$ ipython --no-banner

In [1]: import numpy as np

In [2]: import numpy.linalg as la

In [3]: np.set_printoptions(suppress=True, linewidth=120)

In [4]: tidy = lambda a: np.round(a, 1) + 0

In [5]: E = np.load("x.npy")

In [6]: E
Out[6]: 
array([[ 1, -2,  3,  3],
       [-2,  1, -2,  3],
       [ 3, -2,  1, -2],
       [ 3,  3, -2,  1]])

In [7]: w, V = la.eigh(E)

In [8]: x = np.array([2, 2, 3, 2])

In [9]: (np.sign(V[:, -1].round(6)) == np.sign(V[0, -1].round(6))).astype(int)
Out[9]: array([1, 0, 1, 0])

In [10]: tidy(x @ E @ x / (x @ x)), tidy(w[0]), tidy(w[-1])
Out[10]: (np.float64(2.0), np.float64(-5.1), np.float64(6.1))

In [11]: tidy(V * np.abs(w) @ V.T)
Out[11]: 
array([[ 4.7,  0.1,  0.5, -0.6],
       [ 0.1,  3.6, -2.3,  0.5],
       [ 0.5, -2.3,  3.6,  0.1],
       [-0.6,  0.5,  0.1,  4.7]])

In [12]: x @ E @ x
Out[12]: np.int64(41)

In [13]: tidy(V * np.maximum(w, 0) @ V.T)
Out[13]: 
array([[ 2.9, -1. ,  1.8,  1.2],
       [-1. ,  2.3, -2.1,  1.8],
       [ 1.8, -2.1,  2.3, -1. ],
       [ 1.2,  1.8, -1. ,  2.9]])

In [14]: tidy(la.eigvalsh(E).min())
Out[14]: np.float64(-5.1)

In [15]: [round(float(la.det(E[:i, :i])), 2) + 0 for i in range(1, 5)]
Out[15]: [1.0, -3.0, 8.0, 155.0]

In [16]: tidy(np.poly(E))
Out[16]: array([  1.,  -4., -33.,  98., 155.])

In [17]: tidy(la.det(2 * E)), tidy(la.det(E))
Out[17]: (np.float64(2480.0), np.float64(155.0))

In [18]: tidy(la.det(E[::-1]))
Out[18]: np.float64(155.0)

In [19]: np.einsum("ij,ji->", E, E)
Out[19]: np.int64(82)

In [20]: np.kron(np.eye(2, dtype=int), E)
Out[20]: 
array([[ 1, -2,  3,  3,  0,  0,  0,  0],
       [-2,  1, -2,  3,  0,  0,  0,  0],
       [ 3, -2,  1, -2,  0,  0,  0,  0],
       [ 3,  3, -2,  1,  0,  0,  0,  0],
       [ 0,  0,  0,  0,  1, -2,  3,  3],
       [ 0,  0,  0,  0, -2,  1, -2,  3],
       [ 0,  0,  0,  0,  3, -2,  1, -2],
       [ 0,  0,  0,  0,  3,  3, -2,  1]])

In [21]: m1 = np.loadtxt("w.csv", delimiter=",")

In [22]: tidy(m1)
Out[22]: 
array([[-5.9, -3.9, -4.9],
       [-5.6, -3.2, -4.6],
       [-8.1, -8.2, -7.1],
       [-6.5, -5.1, -5.5],
       [-7.8, -7.5, -6.8],
       [-5.6, -3.2, -4.6],
       [-7.3, -6.6, -6.3],
       [-5.9, -3.7, -4.9],
       [-6.3, -4.6, -5.3],
       [-7. , -6.1, -6. ],
       [-7.3, -6.5, -6.3],
       [-5.5, -3. , -4.5],
       [-6.8, -5.6, -5.8],
       [-5.9, -3.8, -4.9],
       [-7.1, -6.3, -6.1],
       [-6.2, -4.4, -5.2]])

In [23]: # looks like rank 2

In [24]: Xc = m1 - m1.mean(axis=0)

In [25]: V = la.svd(Xc)[2][:2]

In [26]: Y = Xc - Xc @ V.T @ V

In [27]: tidy(np.cov(Xc @ V.T, rowvar=False))
Out[27]: 
array([[4., 0.],
       [0., 0.]])
